$ ipython --no-banner

In [1]: import numpy as np

In [2]: import numpy.linalg as la

In [3]: np.set_printoptions(suppress=True, linewidth=200)

In [4]: rnd = lambda a: np.round(a, 3) + 0

In [5]: A = np.load("layer5.npy")

In [6]: A
Out[6]: 
array([[ 1, -1, -1,  1, -1,  1,  1, -1],
       [ 1,  1,  1,  1,  1,  1,  1,  1],
       [ 1, -1, -1,  1,  1, -1, -1,  1],
       [ 1, -1,  1, -1,  1, -1,  1, -1],
       [ 1,  1,  1,  1, -1, -1, -1, -1]])

In [7]: cov = A.T @ A

In [8]: np.allclose(cov, cov.T)
Out[8]: True

In [9]: rnd(la.eigvalsh(cov)[::-1])
Out[9]: array([8., 8., 8., 8., 8., 0., 0., 0.])

In [10]: np.diag(cov)
Out[10]: array([5, 5, 5, 5, 5, 5, 5, 5])

In [11]: la.matrix_rank(cov)
Out[11]: np.int64(5)

In [12]: np.trace(cov), (A ** 2).sum()
Out[12]: (np.int64(40), np.int64(40))

In [13]: t3 = np.stack([A, -3 * A, A[::-1]])

In [14]: print(t3.sum(axis=0))
[[-1  3  3 -1  1 -3 -3  1]
 [-1 -3 -1 -3 -1 -3 -1 -3]
 [-1  1  1 -1 -1  1  1 -1]
 [-1  3 -1  3 -1  3 -1  3]
 [-1 -3 -3 -1  1  3  3  1]]

In [15]: la.matrix_rank(t3)
Out[15]: array([5, 5, 5])

In [16]: la.matrix_rank(t3.reshape(3, -1))
Out[16]: np.int64(2)

In [17]: t3.shape
Out[17]: (3, 5, 8)

In [18]: np.einsum("bij,cij->bc", t3, t3)
Out[18]: 
array([[  40, -120,    8],
       [-120,  360,  -24],
       [   8,  -24,   40]])

In [19]: rnd(la.norm(t3, axis=(1, 2)))
Out[19]: array([ 6.325, 18.974,  6.325])

In [20]: u, r1 = A[0], A[4]

In [21]: u @ u
Out[21]: np.int64(8)

In [22]: u @ r1
Out[22]: np.int64(0)

In [23]: pr = (u @ r1) / (u @ u) * u

In [24]: (r1 - pr) @ u
Out[24]: np.float64(0.0)

In [25]: r1 - pr
Out[25]: array([ 1.,  1.,  1.,  1., -1., -1., -1., -1.])

In [26]: J = np.vander(np.arange(5) - 2, 3, increasing=True)

In [27]: print(J)
[[ 1 -2  4]
 [ 1 -1  1]
 [ 1  0  0]
 [ 1  1  1]
 [ 1  2  4]]

In [28]: x = np.array([-2, 0, -5])

In [29]: target = J @ x

In [30]: coef, lr = np.zeros(3), 1 / la.norm(J, 2) ** 2

In [31]: for i in range(10):
    ...:     coef -= lr * J.T @ (J @ coef - target)
    ...:     if i % 2 == 0: print(i, round(la.norm(J @ coef - target), 3))
    ...: 
0 0.551
2 0.497
4 0.448
6 0.403
8 0.363

In [32]: rnd(coef)
Out[32]: array([-1.76 ,  0.   , -5.075])
